% ipython --no-banner

In [1]: import numpy as np

In [2]: np.set_printoptions(precision=1, suppress=True, linewidth=200, legacy="1.25")

In [3]: A = np.loadtxt("layer5.csv", delimiter=",")

In [4]: A
Out[4]: 
array([[ -6.7,   7.1,   7.2,  -6.5,   9.7, -10.4,   5.3, -16.4,  11. , -10.4,  15.5],
       [ -4.8,   4.4,   6.4,  -5.9,  10.2, -11.3,   6. , -14.3,   9.6, -10.2,  14.2],
       [ -5.2,   3.9,   6.8,  -4.5,  10. ,  -9.5,   5.2, -15.8,  10.7,  -8.7,  13.9],
       [ -5.4,   3.8,   5.9,  -6.5,   9.9,  -9.3,   4.8, -14.9,   8.1, -10.5,  15.2],
       [ -6.2,   5.8,   5.7,  -6.9,  10.9,  -9.9,   6.9, -14. ,   8.6,  -9.2,  13.6],
       [ -5.5,   5.4,   2.7,  -5.2,  10.1,  -9.3,   3.6, -13.9,  10.2, -11.7,  15.8],
       [ -4.8,   6. ,   4.4,  -3.4,  11.3,  -9.4,   4.4, -12.9,  10.2,  -9.4,  16.2],
       [ -3.9,   5.7,   4.6,  -4.4,   9.8, -10.2,   5.9, -12.6,   8.9,  -9.7,  14. ],
       [ -3.9,   5.9,   4.5,  -6.7,   9. , -11.5,   3.8, -16.3,  10.1,  -9.1,  14.6],
       [ -6.5,   4.7,   6.4,  -5.2,  10.5, -12.5,   6.1, -13.8,   9.9,  -9.6,  15.3],
       [ -5. ,   6.3,   4.3,  -5.4,   9.7,  -8. ,   4.4, -14.1,  10.9,  -9.7,  15. ],
       [ -3.7,   5.8,   6.2,  -5.5,  10.5,  -9.7,   4.5, -13.6,  10.6,  -8.4,  17.2],
       [ -4.1,   3.8,   4.6,  -4.7,   9.7, -11.3,   4.4, -12.7,   9.9, -11.5,  15. ],
       [ -4.3,   4.9,   4.5,  -4.8,  11. , -10.2,   4.1, -16.3,  11.5, -12.5,  15.1],
       [ -3.7,   3.5,   5.2,  -4.3,  10.2, -10.1,   5.7, -15.7,  10.6,  -8.7,  14.8],
       [ -4.8,   6. ,   4.8,  -2.9,  10.8,  -8.8,   4.5, -14.2,  10.2, -10.1,  15.2],
       [ -4.7,   3.4,   3.8,  -3.4,   8.6,  -9.7,   5.5, -14.3,   9.6,  -9.9,  14. ]])

In [5]: Uu, sigma, vt = np.linalg.svd(A)

In [6]: np.argmax(sigma[:-1] / (sigma[1:] + 1e-6)) + 1
Out[6]: 1

In [7]: sigma
Out[7]: array([128.1,   6.9,   5.3,   5.1,   4.8,   3.9,   3.1,   2.7,   2.3,   1.7,   1.6])

In [8]: M2 = Uu[:, :1] @ np.diag(sigma[:1]) @ vt[:1]

In [9]: round(float(np.linalg.norm(A - M2) / np.linalg.norm(A)), 1)
Out[9]: 0.1

In [10]: J = np.loadtxt("test15.csv", delimiter=",")

In [11]: J
Out[11]: 
array([[  1.7,  -4.3,   3. ],
       [  2.1,  -3.9,   3. ],
       [  4.2,  -1.8,   3. ],
       [  2.4,  -3.6,   3. ],
       [ -0.4,  -6.4,   3. ],
       [  6.1,   0.1,   3. ],
       [  0.3,  -5.7,   3. ],
       [ -2.7,  -8.7,   3. ],
       [  4.6,  -1.4,   3. ],
       [  1.6,  -4.4,   3. ],
       [  5.5,  -0.5,   3. ],
       [  4.4,  -1.6,   3. ],
       [ -1.2,  -7.2,   3. ],
       [  1.7,  -4.3,   3. ],
       [  3. ,  -3. ,   3. ],
       [  0.5,  -5.5,   3. ],
       [  4.8,  -1.2,   3. ],
       [  7.7,   1.7,   3. ],
       [  2. ,  -4. ,   3. ],
       [  1.6,  -4.4,   3. ],
       [  0.2,  -5.8,   3. ],
       [  1.7,  -4.3,   3. ],
       [ -4.4, -10.4,   3. ],
       [  5.2,  -0.8,   3. ],
       [  8. ,   2. ,   3. ],
       [  2.6,  -3.4,   3. ],
       [  3.7,  -2.3,   3. ],
       [  1.3,  -4.7,   3. ],
       [  7.8,   1.8,   3. ],
       [  4.1,  -1.9,   3. ],
       [  1.1,  -4.9,   3. ],
       [  3. ,  -3. ,   3. ],
       [  3.6,  -2.4,   3. ],
       [  4.3,  -1.7,   3. ],
       [  1.6,  -4.4,   3. ],
       [  8.1,   2.1,   3. ],
       [  7.3,   1.3,   3. ]])

In [12]: np.argsort(-np.linalg.norm(J, axis=0).round(6), kind="stable")[:3]
Out[12]: array([1, 0, 2])

In [13]: np.linalg.matrix_rank(J, rtol=0.1)
Out[13]: 2

In [14]: [round(float(x), 1) for x in np.linalg.svd(J, compute_uv=False)[:3]]
Out[14]: [31.6, 24.7, 0.0]

In [15]: Uu, sigma, vt = np.linalg.svd(J)

In [16]: vecs = vt[:(sigma > 1e-8).sum()]

In [17]: rng = np.random.default_rng(864)

In [18]: x = J[30] + -3 * J[3] + rng.integers(2) * np.eye(3)[0]

In [19]: x
Out[19]: array([-5.1,  5.9, -6. ])

In [20]: np.allclose(vecs.T @ vecs @ x, x)
Out[20]: False

In [21]: np.linalg.matrix_rank(np.vstack([J, x]))
Out[21]: 3

In [22]: vecs.T @ vecs
Out[22]: 
array([[ 0.8,  0.2,  0.3],
       [ 0.2,  0.8, -0.3],
       [ 0.3, -0.3,  0.3]])

In [23]: Uu, sigma, vt = np.linalg.svd(J)

In [24]: np.argmax(sigma[:-1] / (sigma[1:] + 1e-6)) + 1
Out[24]: 2

In [25]: M2 = Uu[:, :2] @ np.diag(sigma[:2]) @ vt[:2]

In [26]: M2
Out[26]: 
array([[  1.7,  -4.3,   3. ],
       [  2.1,  -3.9,   3. ],
       [  4.2,  -1.8,   3. ],
       [  2.4,  -3.6,   3. ],
       [ -0.4,  -6.4,   3. ],
       [  6.1,   0.1,   3. ],
       [  0.3,  -5.7,   3. ],
       [ -2.7,  -8.7,   3. ],
       [  4.6,  -1.4,   3. ],
       [  1.6,  -4.4,   3. ],
       [  5.5,  -0.5,   3. ],
       [  4.4,  -1.6,   3. ],
       [ -1.2,  -7.2,   3. ],
       [  1.7,  -4.3,   3. ],
       [  3. ,  -3. ,   3. ],
       [  0.5,  -5.5,   3. ],
       [  4.8,  -1.2,   3. ],
       [  7.7,   1.7,   3. ],
       [  2. ,  -4. ,   3. ],
       [  1.6,  -4.4,   3. ],
       [  0.2,  -5.8,   3. ],
       [  1.7,  -4.3,   3. ],
       [ -4.4, -10.4,   3. ],
       [  5.2,  -0.8,   3. ],
       [  8. ,   2. ,   3. ],
       [  2.6,  -3.4,   3. ],
       [  3.7,  -2.3,   3. ],
       [  1.3,  -4.7,   3. ],
       [  7.8,   1.8,   3. ],
       [  4.1,  -1.9,   3. ],
       [  1.1,  -4.9,   3. ],
       [  3. ,  -3. ,   3. ],
       [  3.6,  -2.4,   3. ],
       [  4.3,  -1.7,   3. ],
       [  1.6,  -4.4,   3. ],
       [  8.1,   2.1,   3. ],
       [  7.3,   1.3,   3. ]])

In [27]: np.linalg.matrix_rank(M2)
Out[27]: 2

In [28]: M2 = J / np.sqrt((J ** 2).mean(axis=1, keepdims=True))

In [29]: np.linalg.matrix_rank(J - J.mean(axis=1, keepdims=True))
Out[29]: 2

In [30]: np.linalg.matrix_rank(M2) == np.linalg.matrix_rank(J)
Out[30]: True

In [31]: np.linalg.norm(M2, axis=1)
Out[31]: array([1.7, 1.7, 1.7, 1.7, 1.7, 1.7, 1.7, 1.7, 1.7, 1.7, 1.7, 1.7, 1.7, 1.7, 1.7, 1.7, 1.7, 1.7, 1.7, 1.7, 1.7, 1.7, 1.7, 1.7, 1.7, 1.7, 1.7, 1.7, 1.7, 1.7, 1.7, 1.7, 1.7, 1.7, 1.7, 1.7, 1.7])

In [32]: M2 = np.array([[-9, -8, 5, 6, 6, 1, -6, 0, 2, 8, -1, 2],
    ...:     [-3, 8, -3, 6, 0, 1, -3, 7, 0, 0, 5, 0],
    ...:     [-1, -8, -4, -9, 8, -8, -2, -7, -9, -7, 3, -5],
    ...:     [2, -3, -2, -7, -7, -5, 6, -4, 6, 9, 1, 0],
    ...:     [8, 0, 6, -6, -5, -8, 8, -1, 8, 3, -5, 7],
    ...:     [-2, 5, -6, 4, 9, -3, -9, -4, -5, 6, -3, -3],
    ...:     [-2, -2, 5, -5, -1, -9, 5, -3, 2, 9, 5, 6],
    ...:     [-5, 3, 4, 5, -3, -8, 2, -6, -9, 0, 1, 1],
    ...:     [8, 7, -4, 7, 2, -7, 9, 8, -2, 2, 8, 7],
    ...:     [-2, -5, 2, 6, -7, 6, 3, 8, 6, -5, 4, -9],
    ...:     [7, -3, 2, -8, -9, -2, 7, -1, 0, 5, -8, -8],
    ...:     [5, -5, -5, -4, 7, 3, -9, -9, 1, -6, 7, 1]])

In [33]: M2[-1] = M2[0]

In [34]: arr = M2 + 0.3 * np.eye(12)

In [35]: arr
Out[35]: 
array([[-8.7, -8. ,  5. ,  6. ,  6. ,  1. , -6. ,  0. ,  2. ,  8. , -1. ,  2. ],
       [-3. ,  8.3, -3. ,  6. ,  0. ,  1. , -3. ,  7. ,  0. ,  0. ,  5. ,  0. ],
       [-1. , -8. , -3.7, -9. ,  8. , -8. , -2. , -7. , -9. , -7. ,  3. , -5. ],
       [ 2. , -3. , -2. , -6.7, -7. , -5. ,  6. , -4. ,  6. ,  9. ,  1. ,  0. ],
       [ 8. ,  0. ,  6. , -6. , -4.7, -8. ,  8. , -1. ,  8. ,  3. , -5. ,  7. ],
       [-2. ,  5. , -6. ,  4. ,  9. , -2.7, -9. , -4. , -5. ,  6. , -3. , -3. ],
       [-2. , -2. ,  5. , -5. , -1. , -9. ,  5.3, -3. ,  2. ,  9. ,  5. ,  6. ],
       [-5. ,  3. ,  4. ,  5. , -3. , -8. ,  2. , -5.7, -9. ,  0. ,  1. ,  1. ],
       [ 8. ,  7. , -4. ,  7. ,  2. , -7. ,  9. ,  8. , -1.7,  2. ,  8. ,  7. ],
       [-2. , -5. ,  2. ,  6. , -7. ,  6. ,  3. ,  8. ,  6. , -4.7,  4. , -9. ],
       [ 7. , -3. ,  2. , -8. , -9. , -2. ,  7. , -1. ,  0. ,  5. , -7.7, -8. ],
       [-9. , -8. ,  5. ,  6. ,  6. ,  1. , -6. ,  0. ,  2. ,  8. , -1. ,  2.3]])

In [36]: Uu, sigma, vt = np.linalg.svd(arr)

In [37]: sigma
Out[37]: array([35.5, 29.1, 26.5, 26.4, 17.2, 14.8, 13.4, 10.3,  5.7,  5.2,  2.1,  0.1])

In [38]: np.argmax(sigma[:-1] / (sigma[1:] + 1e-6)) + 1
Out[38]: 11

In [39]: M2 = Uu[:, :11] @ np.diag(sigma[:11]) @ vt[:11]

In [40]: np.linalg.matrix_rank(M2)
Out[40]: 11

In [41]: M2.round(1) + 0
Out[41]: 
array([[-8.7, -8. ,  5. ,  6. ,  6. ,  1. , -6. ,  0. ,  2. ,  8. , -1. ,  2. ],
       [-3. ,  8.3, -3. ,  6. ,  0. ,  1. , -3. ,  7. ,  0. ,  0. ,  5. ,  0. ],
       [-1. , -8. , -3.7, -9. ,  8. , -8. , -2. , -7. , -9. , -7. ,  3. , -5. ],
       [ 2. , -3. , -2. , -6.7, -7. , -5. ,  6. , -4. ,  6. ,  9. ,  1. ,  0. ],
       [ 8. ,  0. ,  6. , -6. , -4.7, -8. ,  8. , -1. ,  8. ,  3. , -5. ,  7. ],
       [-2. ,  5. , -6. ,  4. ,  9. , -2.7, -9. , -4. , -5. ,  6. , -3. , -3. ],
       [-2. , -2. ,  5. , -5. , -1. , -9. ,  5.3, -3. ,  2. ,  9. ,  5. ,  6. ],
       [-5. ,  3. ,  4. ,  5. , -3. , -8. ,  2. , -5.7, -9. ,  0. ,  1. ,  1. ],
       [ 8. ,  7. , -4. ,  7. ,  2. , -7. ,  9. ,  8. , -1.7,  2. ,  8. ,  7. ],
       [-2. , -5. ,  2. ,  6. , -7. ,  6. ,  3. ,  8. ,  6. , -4.7,  4. , -9. ],
       [ 7. , -3. ,  2. , -8. , -9. , -2. ,  7. , -1. ,  0. ,  5. , -7.7, -8. ],
       [-9. , -8. ,  5. ,  6. ,  6. ,  1. , -6. ,  0. ,  2. ,  8. , -1. ,  2.3]])

In [42]: np.linalg.matrix_rank(arr, rtol=0.05)
Out[42]: 11

In [43]: round(float(np.abs(arr - M2).max()), 1)
Out[43]: 0.0
